>>> import numpy as np
>>> from numpy import linalg as LA
>>> np.set_printoptions(precision=2, suppress=True, linewidth=160, sign=" ")
>>> B = np.array([[1, 3], [0, 0]])
>>> Z = np.array([[0, 0, 2], [0, 0, 2], [2, 2, 1]])
>>> mat = np.kron(B, Z)
>>> mat
array([[ 0,  0,  2,  0,  0,  6],
       [ 0,  0,  2,  0,  0,  6],
       [ 2,  2,  1,  6,  6,  3],
       [ 0,  0,  0,  0,  0,  0],
       [ 0,  0,  0,  0,  0,  0],
       [ 0,  0,  0,  0,  0,  0]])
>>> G = mat.T @ mat
>>> np.diag(G)
array([  4,   4,   9,  36,  36,  81])
>>> LA.matrix_rank(G)
np.int64(2)
>>> np.allclose(G, G.T)
True
>>> (mat @ mat.T).shape
(6, 6)
>>> np.round(LA.norm(mat, 2) / LA.norm(mat), 2)
np.float64(0.82)
>>> np.argsort(-LA.norm(mat, axis=0).round(6), kind="stable")[:3]
array([ 5,  3,  4])
>>> Uu, sig, Vt = LA.svd(mat)
>>> np.argmax(sig[:-1] / (sig[1:] + 1e-6)) + 1
np.int64(2)
>>> B = Uu[:, :2] @ np.diag(sig[:2]) @ Vt[:2]
>>> LA.matrix_rank(mat, rtol=0.05)
np.int64(2)
>>> round(LA.norm(mat - B) / LA.norm(mat), 2)
np.float64(0.0)
>>> np.round(mat @ LA.pinv(mat) @ mat, 2) + 0
array([[ 0.,  0.,  2.,  0.,  0.,  6.],
       [ 0.,  0.,  2.,  0.,  0.,  6.],
       [ 2.,  2.,  1.,  6.,  6.,  3.],
       [ 0.,  0.,  0.,  0.,  0.,  0.],
       [ 0.,  0.,  0.,  0.,  0.,  0.],
       [ 0.,  0.,  0.,  0.,  0.,  0.]])
>>> np.abs(np.diag(LA.qr(mat)[1])) > 1e-9
array([ True, False,  True, False, False, False])
>>> LA.lstsq(mat[:-1].T, mat[-1])[2]
np.int32(2)
